% python3 -q
>>> import numpy as np
>>> np.set_printoptions(precision=2, suppress=True, linewidth=140)
>>> def rnd(a):
...     return np.round(a, 2) + 0
... 
>>> J = np.loadtxt("layer7.csv", delimiter=",")
>>> rnd(J)
array([[ 1.  ,  0.56, -0.58, -0.01,  0.9 ,  0.34],
       [ 0.98,  0.2 , -0.84, -0.88,  0.27,  0.1 ],
       [-0.56,  0.45,  0.54, -0.16,  0.73,  0.56],
       [ 0.84,  0.62, -0.04, -0.48,  0.9 ,  0.63],
       [-0.92,  0.75,  0.85, -0.49,  0.95,  0.87],
       [-0.96, -0.69,  0.16,  0.29, -0.95, -0.64],
       [ 0.67, -0.32, -0.37,  0.54, -0.47, -0.49],
       [ 0.6 ,  0.76, -0.26, -0.99,  0.92,  0.87],
       [ 0.27,  0.  ,  0.18,  0.69,  0.19, -0.13],
       [-1.  , -0.78,  0.65,  0.38, -0.98, -0.64],
       [ 0.99, -0.22, -0.68,  0.86, -0.02, -0.62],
       [-0.9 , -0.52,  0.47,  0.84, -0.77, -0.54],
       [-1.  , -0.41,  0.72, -0.79, -0.88,  0.14],
       [ 0.18, -0.58, -0.26,  0.78, -0.81, -0.71],
       [-0.09, -0.61, -0.19,  0.8 , -0.85, -0.73],
       [-0.91,  0.44,  0.56, -0.79,  0.58,  0.69],
       [ 0.81, -0.1 , -0.65, -0.61, -0.27, -0.17],
       [-0.52,  0.17, -0.08, -0.86,  0.05,  0.39],
       [ 0.99,  0.11,  0.48,  1.  ,  0.85, -0.58],
       [ 1.  ,  0.  , -0.42,  0.99,  0.61, -0.59],
       [ 0.64, -0.15, -0.45, -0.18, -0.29, -0.24],
       [-0.95,  0.84,  0.63, -0.99,  0.95,  0.96],
       [ 1.  ,  0.36, -0.79,  0.77,  0.85, -0.22],
       [ 0.99, -0.17, -0.71,  0.7 , -0.01, -0.54],
       [ 0.06,  0.86,  0.05, -1.  ,  0.97,  0.95],
       [ 0.  , -0.04,  0.45,  0.91,  0.23, -0.22],
       [ 0.44, -0.68, -0.35,  0.91, -0.88, -0.82],
       [ 0.7 ,  0.02, -0.39, -0.26,  0.04, -0.05],
       [-0.82, -0.31,  0.53,  0.83, -0.45, -0.35],
       [-0.45,  0.45,  0.84,  0.95,  0.87,  0.39],
       [-0.25, -0.46, -0.66, -0.88, -0.87, -0.36],
       [ 0.98, -0.09,  0.18,  1.  ,  0.56, -0.64],
       [-0.95, -0.23,  0.28, -0.57, -0.62,  0.03],
       [-0.98,  0.08,  0.38, -0.93, -0.31,  0.51]])
>>> lab = J[:, 2] > np.median(J[:, 2])
>>> r0 = J[lab].mean(axis=0) - J[~lab].mean(axis=0)
>>> ((J - J.mean(axis=0)) @ r0 > 0).astype(int)
array([0, 0, 1, 0, 1, 1, 0, 0, 0, 1, 0, 1, 1, 0, 0, 1, 0, 1, 0, 0, 0, 1, 0, 0, 1, 1, 0, 0, 1, 1, 0, 0, 1, 1])
>>> rnd(r0)
array([-1.06,  0.09,  0.92,  0.  ,  0.11,  0.27])
>>> rnd((((J - J.mean(axis=0)) @ r0 > 0) == lab).mean())
np.float64(0.88)
>>> r0, g = J[2], J[11]
>>> rnd(r0 @ g)
np.float64(-0.47)
>>> rnd(r0 @ r0)
np.float64(1.68)
>>> pr = (r0 @ g) / (r0 @ r0) * r0
>>> np.linalg.matrix_rank(np.outer(r0, g))
np.int64(1)
>>> rnd((g - pr) @ r0)
np.float64(0.0)
>>> rnd(np.outer(r0, g))
array([[ 0.51,  0.29, -0.27, -0.48,  0.43,  0.31],
       [-0.4 , -0.23,  0.21,  0.38, -0.34, -0.24],
       [-0.48, -0.28,  0.25,  0.45, -0.41, -0.29],
       [ 0.14,  0.08, -0.07, -0.13,  0.12,  0.09],
       [-0.65, -0.37,  0.34,  0.61, -0.56, -0.39],
       [-0.51, -0.29,  0.27,  0.48, -0.43, -0.31]])
